% ipython --no-banner

In [1]: import numpy as np

In [2]: from numpy import linalg as LA

In [3]: np.set_printoptions(suppress=True, linewidth=200)

In [4]: def rnd(a):
   ...:     return np.round(a, 2) + 0
   ...: 

In [5]: J = -1 * np.eye(5) + np.ones((5, 5))

In [6]: print(J)
[[0. 1. 1. 1. 1.]
 [1. 0. 1. 1. 1.]
 [1. 1. 0. 1. 1.]
 [1. 1. 1. 0. 1.]
 [1. 1. 1. 1. 0.]]

In [7]: hat = np.triu(np.array([[2, -2, 0, -1, 1],
   ...:     [3, 1, -3, 2, 1],
   ...:     [2, -2, -3, -3, 1],
   ...:     [-1, 2, 2, 2, -3],
   ...:     [-3, -2, 1, -2, 2]]), 1) + np.eye(5)

In [8]: out = hat @ J @ LA.inv(hat)

In [9]: print(LA.matrix_rank(out))
5

In [10]: rnd(np.poly(out))
Out[10]: array([  1.,   0., -10., -20., -15.,  -4.])

In [11]: np.einsum("ii->", J)
Out[11]: np.float64(0.0)

In [12]: rnd(LA.det(J.T))
Out[12]: np.float64(4.0)

In [13]: np.einsum("ij,ji->", J, J)
Out[13]: np.float64(20.0)

In [14]: X = np.loadtxt("x.csv", delimiter=",")

In [15]: print(rnd(X))
[[-1.85  8.45 -4.3   8.52]
 [-1.39  3.09 -1.85  3.39]
 [-1.8   1.89 -1.04  1.99]
 [ 2.76 -3.06 -0.85 -0.69]
 [-0.56  5.42 -3.43  6.14]
 [ 2.98 -3.75 -0.61 -1.26]
 [ 1.91  1.01 -2.46  2.96]
 [-1.93  5.98 -3.02  6.01]
 [-0.66  5.97 -3.66  6.64]
 [ 1.92  1.05 -2.48  3.01]
 [ 0.96  4.13 -3.55  5.62]
 [-4.4   6.04 -1.82  4.84]
 [ 0.65  0.96 -1.8   2.28]
 [-0.2   0.86 -1.33  1.76]
 [-0.05  2.29 -2.12  3.26]
 [ 1.54  1.01 -2.27  2.77]
 [-0.21 -2.66  0.43 -1.76]
 [ 1.97 -2.99 -0.49 -1.  ]
 [-4.94  8.34 -2.7   6.87]
 [ 1.15  4.88 -4.01  6.45]
 [ 1.33  1.32 -2.33  2.99]
 [-3.53  4.95 -1.71  4.19]
 [-1.83  1.48 -0.83  1.57]
 [ 1.24  2.88 -3.06  4.5 ]
 [-1.59  5.8  -3.11  6.01]
 [-3.01  6.56 -2.78  6.06]
 [ 1.1   2.08 -2.59  3.63]
 [-0.07  3.09 -2.51  4.06]
 [-0.74  6.07 -3.67  6.7 ]
 [-0.22  2.72 -2.25  3.61]
 [ 1.06 -0.1  -1.48  1.43]]

In [16]: d = LA.norm(X[:, None] - X[None], axis=-1)

In [17]: np.flatnonzero(d[5] < d.mean() / 2)
Out[17]: array([ 3,  5, 17])

In [18]: d[5].round(6).argsort(kind="stable")[:4]
Out[18]: array([ 5,  3, 17, 16])

In [19]: LA.matrix_rank(d ** 2)
Out[19]: np.int64(4)

In [20]: rnd(d[:5, :5])
Out[20]: 
array([[ 0.  ,  7.83,  9.82, 15.83,  4.15],
       [ 7.83,  0.  ,  2.06,  8.53,  4.03],
       [ 9.82,  2.06,  0.  ,  7.24,  6.08],
       [15.83,  8.53,  7.24,  0.  , 11.68],
       [ 4.15,  4.03,  6.08, 11.68,  0.  ]])

In [21]: print(d.shape)
(31, 31)

In [22]: x0 = np.array([2, 0, 1, 1, 2])

In [23]: h1 = np.maximum(J @ x0, 0)

In [24]: np.flatnonzero(h1 > 1e-9)
Out[24]: array([0, 1, 2, 3, 4])

In [25]: J * (h1 > 1e-9)[:, None]
Out[25]: 
array([[0., 1., 1., 1., 1.],
       [1., 0., 1., 1., 1.],
       [1., 1., 0., 1., 1.],
       [1., 1., 1., 0., 1.],
       [1., 1., 1., 1., 0.]])

In [26]: print(np.maximum(J @ (3 * x0), 0))
[12. 18. 15. 15. 12.]

In [27]: h1
Out[27]: array([4., 6., 5., 5., 4.])

In [28]: out = np.array([[1, 2, 1], [1, 0, 0], [1, 1, 0], [0, 0, 0]])

In [29]: rnd(np.einsum("ij->j", X))
Out[29]: array([ -8.41,  85.76, -69.67, 112.55])

In [30]: np.vstack([X, out.T]).shape
Out[30]: (34, 4)

In [31]: feats = np.load("out12.npy")

In [32]: feats
Out[32]: 
array([[2.02, 0.  , 0.  , 2.  , 2.  , 0.  ],
       [0.  , 2.02, 0.  , 1.  , 1.  , 1.  ],
       [0.  , 2.  , 1.02, 1.  , 0.  , 0.  ],
       [2.  , 1.  , 1.  , 1.02, 2.  , 2.  ],
       [1.  , 2.  , 1.  , 0.  , 0.02, 1.  ],
       [2.  , 0.  , 0.  , 2.  , 2.  , 0.02]])

In [33]: x0 = np.array([0, -5, -5, -1, 2, -4])

In [34]: (feats @ x0).argmax()
Out[34]: np.int64(0)

In [35]: feats @ np.eye(6)[0]
Out[35]: array([2.02, 0.  , 0.  , 2.  , 1.  , 2.  ])
